$ python3 -q
>>> import numpy as np
>>> from numpy import linalg as LA
>>> np.set_printoptions(precision=2, suppress=True, linewidth=160, sign=" ")
>>> tidy = lambda a: np.round(a, 2) + 0
>>> data = np.load("test12.npy")
>>> print(data)
[[  3  12   5   3   5   0   5]
 [  1   2   0   0   0   0   0]
 [  4  16   6   4   6   2   6]
 [  3   6   0   1   0   4   0]
 [  4  12   3   3   2   4   2]
 [  2  10   5   2   3   0   3]
 [  3   8   1   1   3   0   3]
 [  2   6   1   0   1   0   1]
 [  4  10   1   2   3   2   3]
 [  3   8   2   2   1   2   1]
 [  3  10   2   1   4   0   4]
 [  3   6   0   1   0   4   0]
 [  3  10   4   3   2   2   2]
 [  3   8   1   1   3   0   3]
 [  4  12   3   3   4   2   4]
 [  1  10   6   1   2   0   2]
 [  3  10   2   1   2   2   2]
 [  4   8   0   2   2   2   2]
 [  3   8   2   2   3   0   3]
 [  3  10   3   2   2   2   2]
 [  2   6   1   0   1   0   1]
 [  1   6   3   0   0   0   0]
 [  5  10   0   3   2   4   2]
 [  5  16   4   4   5   4   5]
 [  4   8   0   2   0   4   0]
 [  4  12   4   4   4   2   4]
 [  2   8   4   2   0   2   0]
 [  5  14   4   5   4   4   4]
 [  3   6   0   1   0   2   0]
 [  4  10   1   2   3   2   3]
 [  4  10   2   3   1   4   1]
 [  2   8   3   1   2   0   2]
 [  4  12   3   3   4   2   4]
 [  3   6   0   1   2   0   2]
 [  3  12   4   2   5   0   5]
 [  2  10   4   1   3   0   3]
 [  2   8   2   0   2   0   2]
 [  2   6   1   0   1   0   1]
 [  3  10   4   3   2   2   2]
 [  3  10   3   2   4   0   4]]
>>> W = np.array([[0, 3, -3, 1, 0, -2],
...     [3, -3, 5, 1, 3, 3],
...     [-1, 5, 4, 2, 1, 4],
...     [-4, 0, -2, -4, 2, 2],
...     [1, -5, 1, 5, -3, 5],
...     [4, 5, 3, 4, -2, -4],
...     [-3, 2, -1, -4, 5, 2]])
>>> beta = np.array([3, 0, 3, 1, -3, 2])
>>> act = np.maximum(data @ W + beta, 0)
>>> print(LA.matrix_rank(act))
6
>>> print(tidy((act > 0).mean(axis=0)))
[ 1.    0.28  1.    1.    1.    0.95]
>>> W2 = np.array([[5, 2], [5, 2], [-4, 2], [3, -5], [-3, 0], [1, -2]])
>>> print(W @ W2)
[[ 28  -1]
 [-23  -1]
 [ 11  -2]
 [-28   4]
 [  5 -41]
 [ 47  12]
 [-26  12]]
>>> other = data / LA.norm(data, axis=1, keepdims=True)
>>> G = other @ other.T
>>> print(tidy(LA.norm(other, axis=1)))
[ 1.  1.  1.  1.  1.  1.  1.  1.  1.  1.  1.  1.  1.  1.  1.  1.  1.  1.  1.  1.  1.  1.  1.  1.  1.  1.  1.  1.  1.  1.  1.  1.  1.  1.  1.  1.  1.  1.  1.
  1.]
>>> print(tidy(G[8]))
[ 0.94  0.9   0.96  0.87  0.97  0.92  0.98  0.96  1.    0.97  0.97  0.87  0.96  0.98  0.99  0.86  0.98  0.99  0.97  0.98  0.96  0.83  0.97  0.99  0.9   0.97
  0.87  0.98  0.92  1.    0.95  0.95  0.99  0.98  0.95  0.94  0.95  0.96  0.96  0.96]
>>> print((G - 2 * np.eye(40)).round(6).argmax(axis=1))
[ 34   7   0  11   9  35  13  20  29   4   6   3  38   6  32   5  19  22  39  12   7  15  17  14   3  14  12  23  24   8   4  35  14   6  39  31   7   7  12
  34]
>>> print(LA.cond(data) > 100)
True
>>> print([round(float(x), 2) for x in LA.svd(data, compute_uv=False)[:3]])
[72.27, 13.32, 8.54]
>>> print(np.argsort(-LA.norm(data, axis=0).round(6), kind="stable")[:3])
[ 1  0  2]
>>> E = np.loadtxt("out18.csv", delimiter=",")
>>> print(E)
[[ 0.99 -0.79 -0.49  0.52 -0.65  0.33 -0.65  0.79]
 [ 0.95 -0.55  1.   -1.    0.25  0.85 -0.94 -1.  ]
 [-0.88  0.93  0.84 -1.    0.89 -0.46  0.85 -0.97]
 [-0.59 -0.95  1.    0.66 -0.8   0.89 -0.99 -0.71]
 [-0.97  1.   -1.    0.96  0.92 -0.98  1.    0.95]
 [-0.66 -0.38  0.97 -0.59 -0.12  0.5  -0.68 -0.77]
 [ 0.35 -0.19  1.   -1.    0.26  0.6  -0.72 -0.97]
 [-0.27 -0.75  1.   -0.83 -0.4   0.77 -0.92 -0.88]
 [ 0.96 -0.97  0.65  0.97 -0.91  0.77 -0.97  0.79]
 [ 0.45 -0.73  1.   -0.99 -0.27  0.79 -0.92 -0.94]
 [ 0.83  0.9  -1.   -0.75  0.7  -0.83  0.96  0.68]
 [-0.45  0.94 -0.1  -1.    0.88 -0.65  0.92 -0.86]
 [ 0.35  0.92 -1.    1.    0.45 -0.96  0.99  1.  ]
 [-0.78  0.35  0.36 -0.27  0.27 -0.08  0.22 -0.45]
 [-0.45  0.65 -0.9   0.26  0.41 -0.52  0.76  0.34]
 [-0.45 -0.79  1.   -0.59 -0.48  0.78 -0.93 -0.85]
 [-0.92 -0.84  0.85  0.99 -0.72  0.64 -0.89  0.21]
 [-0.79 -0.41  0.27  0.93 -0.35  0.24 -0.45  0.21]
 [ 0.95  0.56  0.25 -1.    0.56 -0.24  0.52 -0.64]
 [ 0.79 -0.77  1.   -0.96 -0.4   0.74 -0.91 -0.83]
 [-0.12  0.45 -1.    1.   -0.04 -0.69  0.83  0.96]
 [ 0.12 -0.99  1.   -0.42 -0.9   0.97 -1.   -0.93]
 [ 0.98  0.84 -1.    0.43  0.49 -0.89  0.98  0.97]
 [ 0.35 -1.    0.95  1.   -0.99  0.94 -1.    0.89]
 [-0.92 -1.    1.    0.99 -0.96  0.98 -1.   -0.72]
 [-0.86  1.   -1.   -1.    0.99 -0.97  1.   -0.65]
 [-0.97  0.85  1.   -1.    0.88  0.21  0.21 -1.  ]
 [ 1.   -0.81  0.68 -0.88 -0.56  0.54 -0.8   0.2 ]
 [-0.87  0.84 -0.76 -0.47  0.67 -0.6   0.86 -0.26]
 [ 0.97 -0.4  -0.54 -0.29 -0.29  0.06 -0.2   0.55]
 [-0.97  0.67 -0.32  0.37  0.47 -0.37  0.64 -0.32]
 [ 0.12 -0.9   0.98  0.62 -0.73  0.78 -0.95 -0.33]
 [ 0.38 -0.6  -0.99  1.   -0.7  -0.19 -0.05  0.98]
 [ 0.87  0.35 -1.    1.   -0.17 -0.76  0.87  0.99]]
>>> idx = E[:, 7] > np.median(E[:, 7])
>>> r0 = E[idx].mean(axis=0) - E[~idx].mean(axis=0)
>>> print(tidy(r0))
[ 0.33  0.25 -1.11  1.02 -0.07 -0.57  0.54  1.38]
>>> cen = E - E.mean(axis=0)
>>> left, s, vt = LA.svd(cen, full_matrices=False)
>>> print(tidy(s))
[ 9.33  6.72  4.55  1.84  1.31  0.93  0.45  0.23]
>>> print(np.searchsorted(np.cumsum(s ** 2) / (s ** 2).sum(), 0.9) + 1)
3
>>> print(tidy(np.abs(vt[-1])))
[ 0.02  0.62  0.02  0.01  0.37  0.34  0.6   0.06]
>>> print(tidy(cen.mean(axis=0)))
[ 0.  0.  0.  0.  0.  0.  0.  0.]
>>> print(np.abs(left[:, 0]).argmax())
4
>>> cen = (E - E.mean(axis=0)) / E.std(axis=0)
>>> print(np.argwhere(np.abs(cen) > 2))
[]
>>> print(tidy(cen.std(axis=0)))
[ 1.  1.  1.  1.  1.  1.  1.  1.]
>>> beta = LA.lstsq(np.delete(cen, 1, axis=1), cen[:, 1])[0]
>>> print(tidy(beta))
[-0.03  0.09  0.03  0.48  0.24  0.84  0.07]
>>> print(tidy(1 - np.var(cen[:, 1] - np.delete(cen, 1, axis=1) @ beta)))
0.99
